In [1]: import numpy as np

In [2]: from numpy import linalg as LA

In [3]: np.set_printoptions(precision=2, suppress=True, linewidth=140, sign=" ")

In [4]: J = np.loadtxt("case13.csv", delimiter=",")

In [5]: print(J)
[[-0.3   2.2   0.4   0.3   1.2 ]
 [ 0.6   1.1   0.2   2.1   8.4 ]
 [-0.8  -0.1  -0.6   1.    3.93]
 [ 0.   -0.9   0.6   0.5   2.02]
 [-0.5   0.9  -1.7   1.9   7.59]
 [-0.6   0.4  -0.2   0.8   3.21]
 [-1.6   2.    1.4  -1.4  -5.62]
 [-1.4  -0.1   1.    0.3   1.21]
 [ 0.    0.5  -0.3   0.5   2.  ]
 [ 0.6   0.5   2.1  -0.2  -0.8 ]
 [-1.2  -0.1   0.3  -1.4  -5.59]
 [-0.5   1.4   1.1   1.5   5.96]
 [ 0.2   0.9   0.6   0.5   2.02]
 [-0.1  -0.2   0.6   0.7   2.82]
 [ 0.5   0.3   1.7  -0.4  -1.58]
 [-0.1  -2.3   0.1  -1.9  -7.57]
 [ 1.3   0.2   1.8   0.2   0.77]
 [-0.4   0.7   0.2  -0.8  -3.21]
 [-0.3   0.   -1.5   0.5   2.02]
 [ 2.1  -0.5   0.7   0.3   1.19]
 [ 0.9  -0.1  -1.5   0.8   3.19]
 [-2.6  -0.4  -0.5   1.1   4.42]
 [ 0.6   0.3   1.1   0.2   0.81]
 [-0.1   0.3  -1.1   0.2   0.83]
 [-0.7  -0.8   0.6   0.7   2.75]
 [-0.1   1.9  -0.7  -0.5  -1.99]
 [-1.1   0.5   0.4  -1.6  -6.39]
 [ 0.9  -1.7   0.2   0.3   1.23]
 [-2.8   0.9   0.3  -0.8  -3.18]
 [ 2.7   0.    0.8  -0.7  -2.8 ]
 [ 0.8   0.2   1.5   0.2   0.77]]

In [6]: d = LA.norm(J[:, None] - J[None], axis=-1)

In [7]: print((d + 1e9 * np.eye(31)).round(6).argmin(axis=1))
[ 12   4   5  24   1   2  26   3  12  14  26   1   8  24   9  10  30  25   8  16  18   2  30  18  13  17  10   3  17  14  22]

In [8]: U, sig, Vt = LA.svd(J, full_matrices=False)

In [9]: print(np.round(U.T @ J @ Vt.T, 2) + 0)
[[ 22.06   0.     0.     0.     0.  ]
 [  0.     6.77   0.     0.     0.  ]
 [  0.     0.     5.86   0.     0.  ]
 [  0.     0.     0.     4.43   0.  ]
 [  0.     0.     0.     0.     0.03]]

In [10]: print(np.round(Vt @ Vt.T, 2) + 0)
[[ 1.  0.  0.  0.  0.]
 [ 0.  1.  0.  0.  0.]
 [ 0.  0.  1.  0.  0.]
 [ 0.  0.  0.  1.  0.]
 [ 0.  0.  0.  0.  1.]]

In [11]: print(U.shape, sig.shape, Vt.shape)
(31, 5) (5,) (5, 5)

In [12]: x = np.array([0, 0, 2, 1, 0])

In [13]: target = J @ x

In [14]: print(np.round(LA.lstsq(J, target)[0], 2) + 0)
[ 0.  0.  2.  1.  0.]

In [15]: print(target)
[ 1.1  2.5 -0.2  1.7 -1.5  0.4  1.4  2.3 -0.1  4.  -0.8  3.7  1.7  1.9  3.  -1.7  3.8 -0.4 -2.5  1.7 -2.2  0.1  2.4 -2.   1.9 -1.9 -0.8
  0.7 -0.2  0.9  3.2]

In [16]: rng = np.random.default_rng(3211)

In [17]: target = target + 0.02 * rng.normal(size=31)

In [18]: print(target)
[ 1.12  2.51 -0.21  1.68 -1.51  0.42  1.42  2.29 -0.09  3.96 -0.8   3.73  1.72  1.88  2.97 -1.65  3.8  -0.41 -2.49  1.69 -2.19  0.08  2.39
 -2.03  1.89 -1.91 -0.82  0.69 -0.21  0.93  3.17]

In [19]: coef, *_ = LA.lstsq(J, target)

In [20]: print([round(float(LA.norm(LA.solve(J.T @ J + lam * np.eye(5), J.T @ target))), 2) for lam in (0, 1, 10, 100)])
[2.41, 1.94, 1.49, 0.47]

In [21]: print(coef.round())
[ 0.  0.  2.  1. -0.]

In [22]: print(round(LA.norm(target - J @ coef), 2))
0.11

In [23]: U, sig, Vt = LA.svd(J)

In [24]: print(np.argmax(sig[:-1] / (sig[1:] + 1e-6)) + 1)
4

In [25]: print(sig)
[ 22.06   6.77   5.86   4.43   0.03]

In [26]: B = U[:, :4] @ np.diag(sig[:4]) @ Vt[:4]

In [27]: print(round(float(LA.norm(J - B) / LA.norm(J)), 2))
0.0

In [28]: print(LA.matrix_rank(J, rtol=0.05))
4

In [29]: print(np.round(LA.norm(J - B, 2), 2), round(float(sig[4]), 2))
0.03 0.03

In [30]: data = np.array([[0, 0, 1, 0, 1, 0],
    ...:     [0, 0, 0, 0, 0, 1],
    ...:     [1, 0, 0, 0, 1, 0],
    ...:     [0, 0, 0, 0, 0, 1],
    ...:     [1, 0, 1, 0, 0, 0],
    ...:     [0, 1, 0, 1, 0, 0]])

In [31]: r0, r1 = data[2], data[1]

In [32]: print(r0 @ r1)
0

In [33]: p = (r0 @ r1) / (r0 @ r0) * r0

In [34]: print(r1 - p)
[ 0.  0.  0.  0.  0.  1.]

In [35]: print((r1 - p) @ r0)
0.0

In [36]: print(p)
[ 0.  0.  0.  0.  0.  0.]

In [37]: print(round(float(LA.norm(r0 + r1) ** 2 + LA.norm(r0 - r1) ** 2), 2))
6.0

In [38]: feats = np.load("out7.npy")

In [39]: print(feats)
[[ 0.  0.  0.  0.  0.  5.]
 [ 0.  0.  0.  0.  0.  0.]
 [ 0.  0.  0.  0.  0.  4.]
 [ 0.  0.  0.  0.  0.  5.]
 [ 0.  0.  0.  0.  0.  1.]
 [ 5.  0.  4.  5.  1.  0.]]

In [40]: print(np.round(np.sort(LA.eigvals(feats).real), 2) + 0)
[-8.19  0.    0.    0.    0.    8.19]

In [41]: print(feats @ feats)
[[ 25.   0.  20.  25.   5.   0.]
 [  0.   0.   0.   0.   0.   0.]
 [ 20.   0.  16.  20.   4.   0.]
 [ 25.   0.  20.  25.   5.   0.]
 [  5.   0.   4.   5.   1.   0.]
 [  0.   0.   0.   0.   0.  67.]]

In [42]: mat = np.load("test12.npy")

In [43]: print(mat)
[[ 0.62  0.6   1.59]
 [ 1.19  1.1   3.04]
 [ 0.01 -0.03 -0.03]
 [ 0.51  0.51  1.49]
 [ 1.22  1.13  2.96]
 [ 0.63  0.57  1.51]
 [ 0.62  0.6   1.48]
 [ 0.06  0.03 -0.02]
 [ 1.22  1.18  2.94]
 [-0.08 -0.01 -0.09]
 [ 0.62  0.62  1.48]
 [ 1.24  1.16  2.98]
 [-0.01  0.02  0.04]
 [ 0.58  0.56  1.53]
 [ 0.    0.05 -0.04]
 [-0.07 -0.02 -0.05]
 [ 1.2   1.26  2.95]
 [ 1.23  1.15  3.1 ]
 [-0.02 -0.01 -0.06]
 [ 0.69  0.63  1.46]
 [ 0.51  0.65  1.47]
 [ 1.22  1.2   2.95]
 [ 0.65  0.63  1.49]
 [ 0.65  0.7   1.55]
 [ 1.21  1.13  2.92]]

In [44]: C2 = np.cov(mat, rowvar=False)

In [45]: print(np.argwhere(np.triu(np.abs(np.corrcoef(mat.T)) > 0.8, 1)))
[[ 0  1]
 [ 0  2]
 [ 1  2]]

In [46]: print(np.round(np.polyfit(mat[:, 2], mat[:, 0], 1), 2) + 0)
[ 0.41  0.  ]

In [47]: print(np.round(LA.eigvalsh(C2)[::-1], 2) + 0)
[ 1.86  0.    0.  ]

In [48]: print(np.argsort(-LA.norm(mat, axis=0).round(6), kind="stable")[:3])
[ 2  0  1]

In [49]: print(LA.matrix_rank(mat, rtol=0.1))
1

In [50]: Xs = mat - mat.mean(axis=0)

In [51]: U, sig, Vt = LA.svd(Xs, full_matrices=False)

In [52]: print((np.sign(U[:, 0]) == np.sign(U[0, 0])).astype(int))
[ 1  1  0  0  1  0  0  0  1  0  0  1  0  0  0  0  1  1  0  0  0  1  0  1  1]

In [53]: print(np.round((sig ** 2).sum() ** 2 / (sig ** 4).sum(), 2))
1.0

In [54]: print(np.searchsorted(np.cumsum(sig ** 2) / (sig ** 2).sum(), 0.9) + 1)
1

In [55]: print(np.abs(U[:, 0]).argmax())
9

In [56]: print(np.round(Xs.mean(axis=0), 2) + 0)
[ 0.  0.  0.]

In [57]: P = mat @ LA.solve(mat.T @ mat, mat.T)

In [58]: print(np.round(np.trace(P), 2))
3.0

In [59]: print(np.round(np.diag(P), 2) + 0)
[ 0.05  0.25  0.03  0.24  0.13  0.05  0.03  0.1   0.11  0.08  0.05  0.12  0.02  0.07  0.07  0.06  0.28  0.18  0.    0.22  0.42  0.12  0.07
  0.16  0.12]

In [60]: ang = np.radians(45)

In [61]: R = np.eye(3)

In [62]: R[1, 1] = R[0, 0] = np.cos(ang)

In [63]: R[1, 0], R[0, 1] = -np.sin(ang), np.sin(ang)

In [64]: print(R)
[[ 0.71  0.71  0.  ]
 [-0.71  0.71  0.  ]
 [ 0.    0.    1.  ]]

In [65]: B = mat @ R.T

In [66]: print(np.abs(B - mat).max(axis=0))
[ 0.54  1.22  0.  ]

In [67]: A = np.loadtxt("block9.csv", delimiter=",")

In [68]: print(A)
[[-11.66   6.26   1.33   1.4    5.25   3.44  13.49]
 [  3.81   7.22  -8.71   8.46  -0.18  -3.98 -13.04]
 [  7.93   1.66 -14.43   9.7   -3.91   3.66   1.83]
 [ -0.46   7.18 -16.07   5.42  -4.05  -6.41  -1.81]
 [ 12.85   0.68  -9.49   0.49  -0.74   8.29  -8.66]
 [ 14.9    4.9   -1.91   6.03   5.21   6.88  -6.29]
 [  7.93   9.9    8.27  -6.95  -1.53  10.85  -1.53]
 [  0.78   5.45  -3.86  16.34  -9.3    1.02   0.53]
 [  6.78  10.53   0.37   3.39 -10.46  -6.57   8.88]
 [  0.1    0.93   3.7   14.28  -1.03 -13.41   0.61]
 [  4.2    3.08  -9.66  -1.28  -5.6  -15.66   1.2 ]
 [  7.99  -4.72 -16.23   1.05   3.14  -0.46  -6.27]
 [  8.49   6.71 -12.66   4.38   4.11  -5.84   7.25]
 [ -4.03   0.85  -8.3   -4.73 -14.67   6.96   5.3 ]
 [ -8.83   5.15  13.89  -0.17  -1.51  -9.56  -3.  ]
 [ -2.9   -8.82  12.15  -6.07  -2.28 -10.21   4.47]
 [  4.04  -0.86  -5.54 -16.    -2.29  -5.22  -7.98]
 [ 12.18  15.02   1.43  -3.78   2.24   0.31  -2.1 ]
 [  7.85   1.32  -6.96   2.84  -9.31  -1.72  13.8 ]
 [ 13.38   7.48   0.8   -2.62  -3.58 -11.19   4.41]
 [ -8.6   -7.84 -11.09  -8.85  -3.04  -7.33  -0.54]
 [-13.96   0.36   1.33  10.39  -7.7   -5.67   2.  ]
 [  0.73  10.47  -0.16  -3.05   7.96 -14.05  -4.42]
 [ -8.82  -0.36  -5.32   5.07   4.24  12.74   9.37]
 [ -6.23   6.04  -8.8    0.     9.26  -5.52  11.45]
 [ -9.62  -1.59   8.23 -10.32 -10.85   3.46  -1.06]
 [  0.13   5.58  14.08   5.01   8.99   2.57   7.62]
 [  8.21   7.26  -6.11  12.04  -3.99  -8.35   3.47]
 [ -6.13  -6.97  -7.93  -6.55  -5.6    5.85  11.94]
 [  0.68  -5.    -0.1    5.65  -6.42  17.31  -1.24]
 [-14.29   7.42  -6.75   2.9   -0.77  -1.64  -9.14]
 [ -1.45  -2.49  -4.31   1.7   13.59  -9.73   9.53]
 [  8.1    2.41  -7.89 -10.38  -3.69  -8.46  -8.56]
 [ 11.66  -0.71   4.87   0.95   6.32   3.96  13.54]
 [  6.08   5.78 -16.22   1.77  -3.23  -6.75   2.69]
 [  8.91   3.08   3.8   15.65  -2.04   4.37   5.35]
 [ 16.92   2.52   4.88  -2.4   -1.26  -8.63   1.31]
 [  4.17  12.69  -6.65   3.71   3.83  -8.03   9.18]
 [ -0.55  10.39 -12.67 -10.84  -1.33  -3.38   0.7 ]
 [ -1.32   5.12   3.35  -6.03  -6.95  -3.36 -16.27]]

In [69]: U, sig, Vt = LA.svd(data)

In [70]: evecs = Vt[:(sig > 1e-8).sum()]

In [71]: x = data[5] + -3 * data[0] + rng.integers(2) * np.eye(6)[5]

In [72]: print(x)
[ 0.  1. -3.  1. -3.  0.]

In [73]: print(LA.matrix_rank(np.vstack([data, x])))
5

In [74]: print(np.diag(evecs.T @ evecs))
[ 1.   0.5  1.   0.5  1.   1. ]

In [75]: print(np.allclose(evecs.T @ evecs @ x, x))
True

In [76]: print(np.round(evecs.T @ evecs, 2) + 0)
[[ 1.   0.   0.   0.   0.   0. ]
 [ 0.   0.5  0.   0.5  0.   0. ]
 [ 0.   0.   1.   0.   0.   0. ]
 [ 0.   0.5  0.   0.5  0.   0. ]
 [ 0.   0.   0.   0.   1.   0. ]
 [ 0.   0.   0.   0.   0.   1. ]]
